$ python3 -q
>>> import numpy as np
>>> from numpy import linalg as LA
>>> np.set_printoptions(precision=1, suppress=True, linewidth=120, floatmode="fixed")
>>> J = np.load("x.npy")
>>> J
array([[ 0,  0,  0,  0,  0,  0,  0,  0,  0,  0,  0,  0],
       [-1,  0,  0,  0,  0,  0,  0,  0,  0,  0,  0,  0],
       [-3,  1,  2,  0,  0,  0,  0,  0,  0,  0,  0,  0],
       [-2, -3,  3,  3,  0,  0,  0,  0,  0,  0,  0,  0],
       [-1, -3, -3,  2, -2,  0,  0,  0,  0,  0,  0,  0],
       [-1, -1,  3,  1, -1, -2,  0,  0,  0,  0,  0,  0],
       [ 3, -3, -3, -3, -1,  2,  2,  0,  0,  0,  0,  0],
       [-3,  0, -1,  2,  1,  2, -2,  1,  0,  0,  0,  0],
       [-2,  0, -1, -3, -2,  0,  1, -3,  1,  0,  0,  0],
       [ 2, -3,  1,  2, -3, -1,  2, -1, -1, -2,  0,  0],
       [ 3,  3,  1, -3, -1,  1, -1, -1,  1,  0,  0,  0],
       [ 0,  0,  0, -3,  3,  2, -2, -2,  1,  2,  3,  3]])
>>> left, s, Vt = LA.svd(J)
>>> V = Vt[:(s > 1e-8).sum()]
>>> rng = np.random.default_rng(159)
>>> vec = J[9] + 2 * J[1] + rng.integers(2) * np.eye(12)[2]
>>> vec
array([ 0.0, -3.0,  2.0,  2.0, -3.0, -1.0,  2.0, -1.0, -1.0, -2.0,  0.0,  0.0])
>>> LA.matrix_rank(np.vstack([J, vec]))
np.int64(11)
>>> LA.lstsq(J[:-1].T, J[-1])[2]
np.int32(10)
>>> np.allclose(J[:-1].T @ LA.lstsq(J[:-1].T, J[-1])[0], J[-1])
False
>>> np.abs(np.diag(LA.qr(J)[1])) > 1e-9
array([ True,  True,  True,  True,  True,  True,  True,  True,  True,  True,  True, False])
>>> left, s, Vt = LA.svd(J, full_matrices=False)
>>> np.abs(Vt[0])
array([0.3, 0.4, 0.2, 0.7, 0.2, 0.3, 0.1, 0.2, 0.1, 0.2, 0.1, 0.1])
>>> np.cumsum(s ** 2) / np.sum(s ** 2)
array([0.3, 0.6, 0.7, 0.9, 0.9, 1.0, 1.0, 1.0, 1.0, 1.0, 1.0, 1.0])
>>> np.abs(left[:, 0]).round(6).argmax()
np.int64(11)
>>> np.round(left.T @ J @ Vt.T, 1) + 0
array([[10.2,  0.0,  0.0,  0.0,  0.0,  0.0,  0.0,  0.0,  0.0,  0.0,  0.0,  0.0],
       [ 0.0,  9.0,  0.0,  0.0,  0.0,  0.0,  0.0,  0.0,  0.0,  0.0,  0.0,  0.0],
       [ 0.0,  0.0,  6.9,  0.0,  0.0,  0.0,  0.0,  0.0,  0.0,  0.0,  0.0,  0.0],
       [ 0.0,  0.0,  0.0,  5.8,  0.0,  0.0,  0.0,  0.0,  0.0,  0.0,  0.0,  0.0],
       [ 0.0,  0.0,  0.0,  0.0,  5.2,  0.0,  0.0,  0.0,  0.0,  0.0,  0.0,  0.0],
       [ 0.0,  0.0,  0.0,  0.0,  0.0,  2.8,  0.0,  0.0,  0.0,  0.0,  0.0,  0.0],
       [ 0.0,  0.0,  0.0,  0.0,  0.0,  0.0,  2.6,  0.0,  0.0,  0.0,  0.0,  0.0],
       [ 0.0,  0.0,  0.0,  0.0,  0.0,  0.0,  0.0,  1.7,  0.0,  0.0,  0.0,  0.0],
       [ 0.0,  0.0,  0.0,  0.0,  0.0,  0.0,  0.0,  0.0,  1.0,  0.0,  0.0,  0.0],
       [ 0.0,  0.0,  0.0,  0.0,  0.0,  0.0,  0.0,  0.0,  0.0,  0.4,  0.0,  0.0],
       [ 0.0,  0.0,  0.0,  0.0,  0.0,  0.0,  0.0,  0.0,  0.0,  0.0,  0.0,  0.0],
       [ 0.0,  0.0,  0.0,  0.0,  0.0,  0.0,  0.0,  0.0,  0.0,  0.0,  0.0,  0.0]])
>>> np.round(Vt @ Vt.T, 1) + 0
array([[1.0, 0.0, 0.0, 0.0, 0.0, 0.0, 0.0, 0.0, 0.0, 0.0, 0.0, 0.0],
       [0.0, 1.0, 0.0, 0.0, 0.0, 0.0, 0.0, 0.0, 0.0, 0.0, 0.0, 0.0],
       [0.0, 0.0, 1.0, 0.0, 0.0, 0.0, 0.0, 0.0, 0.0, 0.0, 0.0, 0.0],
       [0.0, 0.0, 0.0, 1.0, 0.0, 0.0, 0.0, 0.0, 0.0, 0.0, 0.0, 0.0],
       [0.0, 0.0, 0.0, 0.0, 1.0, 0.0, 0.0, 0.0, 0.0, 0.0, 0.0, 0.0],
       [0.0, 0.0, 0.0, 0.0, 0.0, 1.0, 0.0, 0.0, 0.0, 0.0, 0.0, 0.0],
       [0.0, 0.0, 0.0, 0.0, 0.0, 0.0, 1.0, 0.0, 0.0, 0.0, 0.0, 0.0],
       [0.0, 0.0, 0.0, 0.0, 0.0, 0.0, 0.0, 1.0, 0.0, 0.0, 0.0, 0.0],
       [0.0, 0.0, 0.0, 0.0, 0.0, 0.0, 0.0, 0.0, 1.0, 0.0, 0.0, 0.0],
       [0.0, 0.0, 0.0, 0.0, 0.0, 0.0, 0.0, 0.0, 0.0, 1.0, 0.0, 0.0],
       [0.0, 0.0, 0.0, 0.0, 0.0, 0.0, 0.0, 0.0, 0.0, 0.0, 1.0, 0.0],
       [0.0, 0.0, 0.0, 0.0, 0.0, 0.0, 0.0, 0.0, 0.0, 0.0, 0.0, 1.0]])
>>> (s > 1e-8).sum()
np.int64(11)
>>> left.shape, s.shape, Vt.shape
((12, 12), (12,), (12, 12))
